$ python -q
>>> import numpy as np
>>> np.set_printoptions(suppress=True, linewidth=120)
>>> def rnd(a):
...     return np.round(a, 2) + 0
... 
>>> A, _ = np.linalg.qr(np.array([[0.3, -0.4, -1.1, 0.8, 0.8, 1.5, 2.4, -1.7, 1.3],
...     [-0.1, 0.0, 1.1, -0.6, 0.1, -0.2, -0.3, 1.1, 1.1],
...     [0.2, -1.3, 0.8, -0.9, 0.3, 0.4, 1.9, 1.7, 0.6],
...     [0.1, 1.1, 0.1, -0.5, -0.7, 1.4, -0.8, 1.6, 0.2],
...     [-0.1, -0.8, -0.4, -0.1, 0.0, -0.7, 1.1, -1.2, -0.7],
...     [-1.6, 0.7, -0.1, 0.3, 0.8, 0.1, -0.3, -0.3, 0.6],
...     [-0.1, -1.2, 0.8, 0.3, -0.8, -0.6, -0.4, 0.8, 0.2],
...     [1.0, 1.2, 0.9, -0.4, -0.4, 1.1, -0.7, 0.0, 0.9],
...     [0.1, 0.7, -1.2, -0.7, 0.1, 0.7, 0.8, -0.3, -0.2]]))
>>> rnd(A)
array([[-0.16, -0.15,  0.5 ,  0.35,  0.43, -0.55,  0.12, -0.04, -0.29],
       [ 0.05,  0.  , -0.46, -0.23,  0.28,  0.08,  0.05, -0.06, -0.8 ],
       [-0.1 , -0.47, -0.25, -0.55,  0.36, -0.36, -0.1 ,  0.05,  0.37],
       [-0.05,  0.4 , -0.09, -0.21, -0.42, -0.62, -0.05,  0.45, -0.14],
       [ 0.05, -0.29,  0.2 , -0.22, -0.16,  0.17,  0.81,  0.34, -0.07],
       [ 0.83,  0.27, -0.11,  0.04,  0.24, -0.23,  0.25, -0.14,  0.19],
       [ 0.05, -0.44, -0.27,  0.22, -0.54, -0.32,  0.14, -0.51, -0.08],
       [-0.52,  0.43, -0.36,  0.12,  0.2 , -0.07,  0.49, -0.24,  0.25],
       [-0.05,  0.25,  0.46, -0.6 , -0.12, -0.02,  0.03, -0.57, -0.1 ]])
>>> rng = np.random.default_rng(9767)
>>> labels = rng.permutation(9)
>>> Y = A[:, labels] * rng.choice([-1, 1], 9)
>>> rnd(Y)
array([[ 0.12, -0.29,  0.5 , -0.16, -0.43,  0.35, -0.55, -0.04,  0.15],
       [ 0.05, -0.8 , -0.46,  0.05, -0.28, -0.23,  0.08, -0.06,  0.  ],
       [-0.1 ,  0.37, -0.25, -0.1 , -0.36, -0.55, -0.36,  0.05,  0.47],
       [-0.05, -0.14, -0.09, -0.05,  0.42, -0.21, -0.62,  0.45, -0.4 ],
       [ 0.81, -0.07,  0.2 ,  0.05,  0.16, -0.22,  0.17,  0.34,  0.29],
       [ 0.25,  0.19, -0.11,  0.83, -0.24,  0.04, -0.23, -0.14, -0.27],
       [ 0.14, -0.08, -0.27,  0.05,  0.54,  0.22, -0.32, -0.51,  0.44],
       [ 0.49,  0.25, -0.36, -0.52, -0.2 ,  0.12, -0.07, -0.24, -0.43],
       [ 0.03, -0.1 ,  0.46, -0.05,  0.12, -0.6 , -0.02, -0.57, -0.25]])
>>> left, _, Vt = np.linalg.svd(A.T @ Y)
>>> rnd(np.linalg.lstsq(A, Y)[0])
array([[ 0.,  0.,  0.,  1.,  0.,  0.,  0.,  0.,  0.],
       [ 0.,  0.,  0.,  0.,  0.,  0.,  0.,  0., -1.],
       [ 0.,  0.,  1.,  0.,  0.,  0.,  0.,  0.,  0.],
       [ 0.,  0.,  0.,  0.,  0.,  1.,  0.,  0.,  0.],
       [ 0.,  0.,  0.,  0., -1.,  0.,  0.,  0.,  0.],
       [ 0.,  0.,  0.,  0.,  0.,  0.,  1.,  0.,  0.],
       [ 1.,  0.,  0.,  0.,  0.,  0.,  0.,  0.,  0.],
       [ 0.,  0.,  0.,  0.,  0.,  0.,  0.,  1.,  0.],
       [ 0.,  1.,  0.,  0.,  0.,  0.,  0.,  0.,  0.]])
>>> rnd(left @ Vt)
array([[ 0.,  0.,  0.,  1.,  0.,  0.,  0.,  0.,  0.],
       [ 0.,  0.,  0.,  0.,  0.,  0.,  0.,  0., -1.],
       [ 0.,  0.,  1.,  0.,  0.,  0.,  0.,  0.,  0.],
       [ 0.,  0.,  0.,  0.,  0.,  1.,  0.,  0.,  0.],
       [ 0.,  0.,  0.,  0., -1.,  0.,  0.,  0.,  0.],
       [ 0.,  0.,  0.,  0.,  0.,  0.,  1.,  0.,  0.],
       [ 1.,  0.,  0.,  0.,  0.,  0.,  0.,  0.,  0.],
       [ 0.,  0.,  0.,  0.,  0.,  0.,  0.,  1.,  0.],
       [ 0.,  1.,  0.,  0.,  0.,  0.,  0.,  0.,  0.]])
